In [1]: import numpy as np

In [2]: np.set_printoptions(precision=2, suppress=True, linewidth=160)

In [3]: F = np.loadtxt("block11.csv", delimiter=",")

In [4]: F
Out[4]: 
array([[ 0.97, -0.01,  0.18],
       [-0.01,  1.  ,  0.04],
       [ 0.18,  0.04,  0.03]])

In [5]: left, s, VT = np.linalg.svd(F)

In [6]: s.round(2) + 0
Out[6]: array([1., 1., 0.])

In [7]: A2 = left[:, :2] @ np.diag(s[:2]) @ VT[:2]

In [8]: round(np.linalg.norm(F - A2, 2), 2), round(float(s[2]), 2)
Out[8]: (np.float64(0.0), 0.0)

In [9]: rk = np.linalg.matrix_rank(F)

In [10]: rk
Out[10]: np.int64(2)

In [11]: null = np.linalg.svd(F)[2][rk:].T

In [12]: null.shape
Out[12]: (3, 1)

In [13]: np.round(null @ null.T, 2) + 0
Out[13]: 
array([[ 0.03,  0.01, -0.18],
       [ 0.01,  0.  , -0.04],
       [-0.18, -0.04,  0.97]])

In [14]: data = np.array([[4, 8, 0, 7],
    ...:     [5, 4, 7, 6],
    ...:     [8, 5, 1, 4],
    ...:     [4, 0, 2, 6],
    ...:     [7, 2, 4, 3],
    ...:     [9, 3, 7, 6],
    ...:     [8, 2, 9, 1],
    ...:     [29, 28, 35, 37]])

In [15]: O, vecs = np.linalg.qr(data[:, :3])[0], np.linalg.qr(data[:, 3:])[0]

In [16]: s = np.linalg.svd(O.T @ vecs, compute_uv=False)

In [17]: (s > 0.9).sum()
Out[17]: np.int64(1)

In [18]: s
Out[18]: array([0.99])

In [19]: np.degrees(np.arccos(s.clip(0, 1)))
Out[19]: array([9.69])

In [20]: rng = np.random.default_rng(70)

In [21]: X = rng.normal(size=(18, 6))

In [22]: X = 20 * X / np.linalg.norm(X, axis=1, keepdims=True)

In [23]: print(X)
[[ -0.67  -8.15   7.3   -3.59  11.31 -11.79]
 [  4.74  -0.2    7.4   -8.54   2.79  15.56]
 [ -9.62  -3.6    8.97  -4.85  13.1   -4.35]
 [ -3.62  10.46   2.25  11.73   7.92  -8.49]
 [ 11.69   5.19   6.37   3.43 -12.64  -4.94]
 [  6.87  -8.26 -13.18  -0.54   3.98   9.73]
 [  8.26   1.23   8.04   2.83  -0.42  16.04]
 [ -3.42   4.66 -15.34  -7.46  -1.34   8.6 ]
 [  2.82  -2.36   2.55  -8.86  14.07 -10.17]
 [  0.25   6.    -9.35  -4.9    2.43  15.7 ]
 [ -6.58   7.83  -8.66  10.16   0.44 -10.81]
 [ -5.37  -1.77  -8.6  -11.91  12.24  -1.51]
 [-14.02  -7.67   5.32  -7.62   6.79   3.52]
 [ -6.59  -8.79 -11.63  -4.41   2.24 -10.93]
 [ 10.49  -0.48   7.37   5.28  14.    -3.4 ]
 [  4.48  -0.82  -4.52  13.14  12.94  -4.31]
 [  4.78 -10.05   7.1   -5.79  -5.18  12.86]
 [ -6.35   3.91  15.41   1.16  -1.94 -10.09]]

In [24]: d = np.linalg.norm(X[:, None] - X[None], axis=-1)

In [25]: d.mean(axis=1).argmax()
Out[25]: np.int64(4)

In [26]: (d + 1e9 * np.eye(18)).round(6).argmin(axis=1)
Out[26]: array([ 8,  6, 12, 10, 17,  9,  1,  9,  0,  7,  3,  8,  2, 11, 15, 14,  1,  2])

In [27]: print(np.linalg.norm(X, axis=1))
[20. 20. 20. 20. 20. 20. 20. 20. 20. 20. 20. 20. 20. 20. 20. 20. 20. 20.]

In [28]: np.unravel_index(d.round(6).argmax(), d.shape)
Out[28]: (np.int64(5), np.int64(17))

In [29]: d.shape
Out[29]: (18, 18)

In [30]: np.linalg.matrix_rank(d ** 2)
Out[30]: np.int64(7)

In [31]: d[:5, :5]
Out[31]: 
array([[ 0.  , 30.62, 12.79, 25.25, 31.64],
       [30.62,  0.  , 27.14, 35.01, 29.66],
       [12.79, 27.14,  0.  , 24.45, 35.63],
       [25.25, 35.01, 24.45,  0.  , 27.99],
       [31.64, 29.66, 35.63, 27.99,  0.  ]])

In [32]: np.flatnonzero(d[16] < d.mean() / 2)
Out[32]: array([16])

In [33]: Xs = (X - X.mean(axis=0)) / X.std(axis=0)

In [34]: np.argwhere(np.abs(Xs) > 2)
Out[34]: array([[4, 4]])

In [35]: print(Xs.std(axis=0))
[1. 1. 1. 1. 1. 1.]

In [36]: c = np.linalg.lstsq(np.delete(Xs, 4, axis=1), Xs[:, 4])[0]

In [37]: print(c)
[-0.11 -0.26 -0.05  0.01 -0.3 ]

In [38]: x0 = np.array([1, -3, 1, 4, 1, -1])

In [39]: target = X @ x0

In [40]: np.round(np.linalg.pinv(X) @ X, 2) + 0
Out[40]: 
array([[1., 0., 0., 0., 0., 0.],
       [0., 1., 0., 0., 0., 0.],
       [0., 0., 1., 0., 0., 0.],
       [0., 0., 0., 1., 0., 0.],
       [0., 0., 0., 0., 1., 0.],
       [0., 0., 0., 0., 0., 1.]])

In [41]: np.linalg.solve(X.T @ X, X.T @ target)
Out[41]: array([ 1., -3.,  1.,  4.,  1., -1.])

In [42]: np.linalg.lstsq(X, target)[0]
Out[42]: array([ 1., -3.,  1.,  4.,  1., -1.])

In [43]: target = target + 0.05 * rng.normal(size=18)

In [44]: target
Out[44]: array([ 39.83, -34.13,   8.19,  30.51,   8.46,  10.63,   7.43, -72.48,   1.27, -59.93,  13.24, -42.52, -12.92,   3.62,  57.84,  72.21,   0.81,  10.15])

In [45]: c, *_ = np.linalg.lstsq(X, target)

In [46]: np.round(X.T @ (target - X @ c), 2) + 0
Out[46]: array([0., 0., 0., 0., 0., 0.])

In [47]: c.round()
Out[47]: array([ 1., -3.,  1.,  4.,  1., -1.])

In [48]: [round(float(np.linalg.norm(np.linalg.solve(X.T @ X + lam * np.eye(6), X.T @ target))), 2) for lam in (0, 1, 10, 100)]
Out[48]: [5.38, 5.37, 5.27, 4.51]

In [49]: A = np.load("out9.npy")

In [50]: A
Out[50]: 
array([[ 0,  0,  0,  0,  0,  0,  0,  0],
       [ 0,  0, -9,  0,  0,  9,  0, -5],
       [ 0,  0, -4, -8,  1,  0,  0,  0],
       [ 0,  0,  9,  3,  0,  0,  0,  0],
       [ 5, -8,  0,  0,  0,  0,  0,  0],
       [ 0,  0, -2,  0,  0,  0,  0,  6],
       [-4,  0,  0, -7,  0,  0,  0, -4],
       [ 4, -1,  0,  0,  2, -4,  0,  0],
       [ 0,  0,  0,  0,  0,  0,  0,  0],
       [ 0,  0, -8,  0,  0,  0, -6,  0]])

In [51]: x0 = np.array([-1, 1, 0, -1, 2, 2, -2, -1])

In [52]: a = np.maximum(A @ x0, 0)

In [53]: print(A * (a > 1e-9)[:, None])
[[ 0  0  0  0  0  0  0  0]
 [ 0  0 -9  0  0  9  0 -5]
 [ 0  0 -4 -8  1  0  0  0]
 [ 0  0  0  0  0  0  0  0]
 [ 0  0  0  0  0  0  0  0]
 [ 0  0  0  0  0  0  0  0]
 [-4  0  0 -7  0  0  0 -4]
 [ 0  0  0  0  0  0  0  0]
 [ 0  0  0  0  0  0  0  0]
 [ 0  0 -8  0  0  0 -6  0]]

In [54]: np.tanh(A @ x0)
Out[54]: array([ 0.,  1.,  1., -1., -1., -1.,  1., -1.,  0.,  1.])

In [55]: np.maximum(A @ x0, 0) - np.maximum(-A @ x0, 0)
Out[55]: array([  0,  23,  10,  -3, -13,  -6,  15,  -9,   0,  12])

In [56]: print(A.T @ a)
[ -60    0 -343 -185   10  207  -72 -175]

In [57]: np.maximum(A @ (3 * x0), 0)
Out[57]: array([ 0, 69, 30,  0,  0,  0, 45,  0,  0, 36])

In [58]: np.flatnonzero(a > 1e-9)
Out[58]: array([1, 2, 6, 9])

In [59]: O, r_ = np.linalg.qr(A)

In [60]: print(np.round(O.T @ O, 2) + 0)
[[1. 0. 0. 0. 0. 0. 0. 0.]
 [0. 1. 0. 0. 0. 0. 0. 0.]
 [0. 0. 1. 0. 0. 0. 0. 0.]
 [0. 0. 0. 1. 0. 0. 0. 0.]
 [0. 0. 0. 0. 1. 0. 0. 0.]
 [0. 0. 0. 0. 0. 1. 0. 0.]
 [0. 0. 0. 0. 0. 0. 1. 0.]
 [0. 0. 0. 0. 0. 0. 0. 1.]]

In [61]: np.trace(O @ O.T)
Out[61]: np.float64(8.0)

In [62]: O.shape, r_.shape
Out[62]: ((10, 8), (8, 8))

In [63]: np.allclose(r_.T @ r_, A.T @ A)
Out[63]: True

In [64]: np.abs(np.diag(r_))
Out[64]: array([ 7.55,  5.57, 15.68,  8.89,  0.9 ,  7.05,  3.83,  6.13])

In [65]: A2 = np.c_[A[:, :4] @ np.array([[0, 2, 2, 2], [2, 2, 1, 1], [0, 0, 0, 0], [0, 1, 2, 2]]), np.array([-5, 2, 2, 3, -5, 3, 4, 2, 5, 1])]

In [66]: A2
Out[66]: 
array([[  0,   0,   0,   0,  -5],
       [  0,   0,   0,   0,   2],
       [  0,  -8, -16, -16,   2],
       [  0,   3,   6,   6,   3],
       [-16,  -6,   2,   2,  -5],
       [  0,   0,   0,   0,   3],
       [  0, -15, -22, -22,   4],
       [ -2,   6,   7,   7,   2],
       [  0,   0,   0,   0,   5],
       [  0,   0,   0,   0,   1]])

In [67]: print(np.linalg.matrix_rank(np.c_[A, A2]))
9

In [68]: print(np.linalg.norm(np.linalg.qr(A)[0].T @ A2, axis=0) ** 2 / ((A2 ** 2).sum(axis=0) + 1e-12))
[1.   1.   1.   1.   0.59]

In [69]: np.round(np.linalg.norm(A), 2)
Out[69]: np.float64(26.55)

In [70]: A[10]
IndexError: index 10 is out of bounds for axis 0 with size 10


In [71]: A.mean(axis=0)
Out[71]: array([ 0.5, -0.9, -1.4, -1.2,  0.3,  0.5, -0.6, -0.3])

In [72]: A.shape
Out[72]: (10, 8)

In [73]: np.abs(A).max()
Out[73]: np.int64(9)

In [74]: np.linalg.svd(A, compute_uv=False)
Out[74]: array([17.83, 11.35, 10.51,  9.23,  5.96,  4.51,  2.48,  0.67])

In [75]: print(A.sum(axis=1))
[  0  -5 -11  12  -3   4 -15   1   0 -14]

In [76]: m1 = np.load("m.npy")

In [77]: m1
Out[77]: 
array([[ 1, -2, -1,  2,  1],
       [-1, -2, -3,  1,  3],
       [ 1, -2, -1,  1,  1],
       [-1, -4,  0,  1,  2],
       [-3, -4, -2,  0,  1],
       [-2, -3, -2, -2,  3],
       [-4, -5,  0, -1,  4],
       [-6, -4,  1, -1,  6],
       [-6, -2,  3,  0,  4],
       [-4, -2,  5,  0,  3],
       [-5, -2,  6, -2,  3],
       [-3,  0,  5, -2,  5],
       [-4, -1,  7, -4,  5],
       [-5, -2,  7, -2,  4],
       [-6, -1,  5,  0,  3],
       [-6, -3,  5,  2,  3],
       [-4, -2,  4,  1,  3],
       [-4,  0,  5, -1,  4],
       [-2, -1,  5,  1,  5],
       [-2,  0,  3,  0,  7],
       [-1,  2,  5,  1,  8],
       [ 0,  1,  3, -1,  9],
       [-1, -1,  2, -3,  9],
       [ 1, -3,  3, -2,  9],
       [ 0, -4,  4, -1,  7],
       [ 2, -4,  3, -2,  7],
       [ 0, -4,  4,  0,  9],
       [-1, -6,  6,  0, 10],
       [ 0, -8,  6, -1,  9],
       [ 1, -6,  4,  0,  9],
       [ 3, -4,  4,  1,  9],
       [ 3, -5,  4,  0,  9],
       [ 4, -7,  6,  2,  9]])

In [78]: x0 = np.array([2, -2, 1, 3, -3, 0, -2, 0])

In [79]: target = A @ x0

In [80]: np.round(np.linalg.solve(A.T @ A, A.T @ target), 2) + 0
Out[80]: array([ 2., -2.,  1.,  3., -3.,  0., -2.,  0.])

In [81]: target = target + 0.05 * rng.normal(size=10)

In [82]: target
Out[82]: array([ -0.01,  -9.04, -30.89,  18.05,  25.93,  -2.05, -29.08,   3.99,   0.02,   3.92])

In [83]: c, *_ = np.linalg.lstsq(A, target)

In [84]: [round(float(np.linalg.norm(np.linalg.solve(A.T @ A + lam * np.eye(8), A.T @ target))), 2) for lam in (0, 1, 10, 100)]
Out[84]: [5.63, 4.92, 4.32, 2.55]

In [85]: np.round(A.T @ (target - A @ c), 2) + 0
Out[85]: array([0., 0., 0., 0., 0., 0., 0., 0.])

In [86]: round(float(np.linalg.norm(target - A @ c)), 2)
Out[86]: 0.02

In [87]: c.round()
Out[87]: array([ 2., -2.,  1.,  3., -3.,  0., -2., -0.])

In [88]: d = np.linalg.norm(m1[:, None] - m1[None], axis=-1)

In [89]: d[:5, :5]
Out[89]: 
array([[0.  , 3.61, 1.  , 3.32, 5.  ],
       [3.61, 0.  , 3.46, 3.74, 3.74],
       [1.  , 3.46, 0.  , 3.16, 4.69],
       [3.32, 3.74, 3.16, 0.  , 3.16],
       [5.  , 3.74, 4.69, 3.16, 0.  ]])

In [90]: print(np.unravel_index(d.round(6).argmax(), d.shape))
(np.int64(4), np.int64(32))

In [91]: gram = np.cov(m1, rowvar=False)

In [92]: print(np.linalg.eigvalsh(gram)[::-1])
[14.3   9.24  3.98  2.56  1.33]

In [93]: m1.std(axis=0)
Out[93]: array([2.8 , 2.23, 2.71, 1.45, 2.86])

In [94]: gram.shape
Out[94]: (5, 5)

In [95]: np.argsort(-m1.std(axis=0).round(6), kind="stable")
Out[95]: array([4, 0, 2, 1, 3])

In [96]: O, vecs = np.linalg.qr(A[:, :3])[0], np.linalg.qr(A[:, 3:])[0]

In [97]: s = np.linalg.svd(O.T @ vecs, compute_uv=False)

In [98]: s
Out[98]: array([0.96, 0.83, 0.07])

In [99]: (s > 0.9).sum()
Out[99]: np.int64(1)

In [100]: J = np.array([[-0.9, -0.9, -1.9, 0.9, -0.9, 1.3, -0.2, 0.2],
     ...:     [-2.1, -1.5, 0.0, 0.8, 0.8, -0.5, -1.3, -1.0],
     ...:     [0.1, 1.0, 0.6, 0.9, 1.9, 0.4, 0.3, 0.0],
     ...:     [1.7, 0.0, -0.6, -1.0, -0.9, -0.6, 0.1, 2.0],
     ...:     [1.0, 0.7, -0.4, 0.2, -0.7, 0.1, 0.2, 2.0]])

In [101]: J[:, 3] *= 3

In [102]: print(J)
[[-0.9 -0.9 -1.9  2.7 -0.9  1.3 -0.2  0.2]
 [-2.1 -1.5  0.   2.4  0.8 -0.5 -1.3 -1. ]
 [ 0.1  1.   0.6  2.7  1.9  0.4  0.3  0. ]
 [ 1.7  0.  -0.6 -3.  -0.9 -0.6  0.1  2. ]
 [ 1.   0.7 -0.4  0.6 -0.7  0.1  0.2  2. ]]

In [103]: x0 = np.array([-2, 2, 3, -1, 2, 0, -1, 3])

In [104]: a = np.maximum(J @ x0, 0)

In [105]: print(a)
[0.  0.  4.4 1.9 2. ]

In [106]: print(np.maximum(J @ x0, 0) - np.maximum(-J @ x0, 0))
[-9.4 -1.3  4.4  1.9  2. ]

In [107]: print(np.maximum(J @ (3 * x0), 0))
[ 0.   0.  13.2  5.7  6. ]

In [108]: np.tanh(J @ x0)
Out[108]: array([-1.  , -0.86,  1.  ,  0.96,  0.96])

In [109]: J.sum(axis=0)
Out[109]: array([-0.2, -0.7, -2.3,  5.4,  0.2,  0.7, -0.9,  3.2])

In [110]: np.abs(J).max()
Out[110]: np.float64(3.0)

In [111]: np.count_nonzero(J)
Out[111]: np.int64(37)

In [112]: A2 = np.array([[0, 0, 3],
     ...:     [1, -3, -1],
     ...:     [1, -3, -1],
     ...:     [-2, -2, -1],
     ...:     [-2, -1, 2],
     ...:     [1, -1, -2],
     ...:     [-1, 1, -1],
     ...:     [-2, 3, -1]])

In [113]: np.einsum("ij->j", J)
Out[113]: array([-0.2, -0.7, -2.3,  5.4,  0.2,  0.7, -0.9,  3.2])

In [114]: print(np.einsum("ik,kj->ji", J, A2))
[[ -5.3  -5.1  -7.5   2.5  -3.6]
 [  3.   -4.9 -12.2  15.4   4.7]
 [ -7.   -2.3  -1.3   6.   -1.7]]

In [115]: np.vstack([J, A2.T]).shape
Out[115]: (8, 8)

In [116]: print(np.einsum("ij,ij->i", J, J))
[15.1  16.   12.52 17.43  6.55]

In [117]: u = np.array([0, 1, 1])

In [118]: np.cross(J[1, :3], J[0, :3])
Out[118]: array([ 2.85, -3.99,  0.54])

In [119]: np.convolve(J[1], u)
Out[119]: array([ 0. , -2.1, -3.6, -1.5,  2.4,  3.2,  0.3, -1.8, -2.3, -1. ])

In [120]: np.polyval(u, J[1])
Out[120]: array([-1.1, -0.5,  1. ,  3.4,  1.8,  0.5, -0.3,  0. ])

In [121]: t = np.radians(36)

In [122]: r_ = np.eye(8)

In [123]: r_[4, 4] = r_[5, 5] = np.cos(t)

In [124]: r_[4, 5], r_[5, 4] = -np.sin(t), np.sin(t)

In [125]: r_
Out[125]: 
array([[ 1.  ,  0.  ,  0.  ,  0.  ,  0.  ,  0.  ,  0.  ,  0.  ],
       [ 0.  ,  1.  ,  0.  ,  0.  ,  0.  ,  0.  ,  0.  ,  0.  ],
       [ 0.  ,  0.  ,  1.  ,  0.  ,  0.  ,  0.  ,  0.  ,  0.  ],
       [ 0.  ,  0.  ,  0.  ,  1.  ,  0.  ,  0.  ,  0.  ,  0.  ],
       [ 0.  ,  0.  ,  0.  ,  0.  ,  0.81, -0.59,  0.  ,  0.  ],
       [ 0.  ,  0.  ,  0.  ,  0.  ,  0.59,  0.81,  0.  ,  0.  ],
       [ 0.  ,  0.  ,  0.  ,  0.  ,  0.  ,  0.  ,  1.  ,  0.  ],
       [ 0.  ,  0.  ,  0.  ,  0.  ,  0.  ,  0.  ,  0.  ,  1.  ]])

In [126]: A2 = J @ r_.T

In [127]: print(np.abs(A2 - J).max(axis=0))
[0.   0.   0.   0.   0.6  1.04 0.   0.  ]

In [128]: np.allclose(J @ J.T, A2 @ A2.T)
Out[128]: True

In [129]: np.allclose(np.linalg.norm(J, axis=1), np.linalg.norm(A2, axis=1))
Out[129]: True

In [130]: feats = np.load("mat.npy")

In [131]: feats
Out[131]: 
array([[2., 1., 0., 0., 0., 0., 0.],
       [0., 2., 1., 0., 0., 0., 0.],
       [0., 0., 2., 1., 0., 0., 0.],
       [0., 0., 0., 2., 1., 0., 0.],
       [0., 0., 0., 0., 2., 1., 0.],
       [0., 0., 0., 0., 0., 2., 1.],
       [0., 0., 0., 0., 0., 0., 2.]])

In [132]: np.allclose(feats @ feats.T, feats.T @ feats)
Out[132]: False

In [133]: (feats + feats.T) / 2
Out[133]: 
array([[2. , 0.5, 0. , 0. , 0. , 0. , 0. ],
       [0.5, 2. , 0.5, 0. , 0. , 0. , 0. ],
       [0. , 0.5, 2. , 0.5, 0. , 0. , 0. ],
       [0. , 0. , 0.5, 2. , 0.5, 0. , 0. ],
       [0. , 0. , 0. , 0.5, 2. , 0.5, 0. ],
       [0. , 0. , 0. , 0. , 0.5, 2. , 0.5],
       [0. , 0. , 0. , 0. , 0. , 0.5, 2. ]])

In [134]: feats @ feats
Out[134]: 
array([[4., 4., 1., 0., 0., 0., 0.],
       [0., 4., 4., 1., 0., 0., 0.],
       [0., 0., 4., 4., 1., 0., 0.],
       [0., 0., 0., 4., 4., 1., 0.],
       [0., 0., 0., 0., 4., 4., 1.],
       [0., 0., 0., 0., 0., 4., 4.],
       [0., 0., 0., 0., 0., 0., 4.]])

In [135]: np.linalg.matrix_power(feats, 4)
Out[135]: 
array([[16., 32., 24.,  8.,  1.,  0.,  0.],
       [ 0., 16., 32., 24.,  8.,  1.,  0.],
       [ 0.,  0., 16., 32., 24.,  8.,  1.],
       [ 0.,  0.,  0., 16., 32., 24.,  8.],
       [ 0.,  0.,  0.,  0., 16., 32., 24.],
       [ 0.,  0.,  0.,  0.,  0., 16., 32.],
       [ 0.,  0.,  0.,  0.,  0.,  0., 16.]])

In [136]: print(np.round(np.abs(np.linalg.eigvals(feats)).max(), 2))
2.0

In [137]: np.linalg.determinant(feats)
AttributeError: module 'numpy.linalg' has no attribute 'determinant'
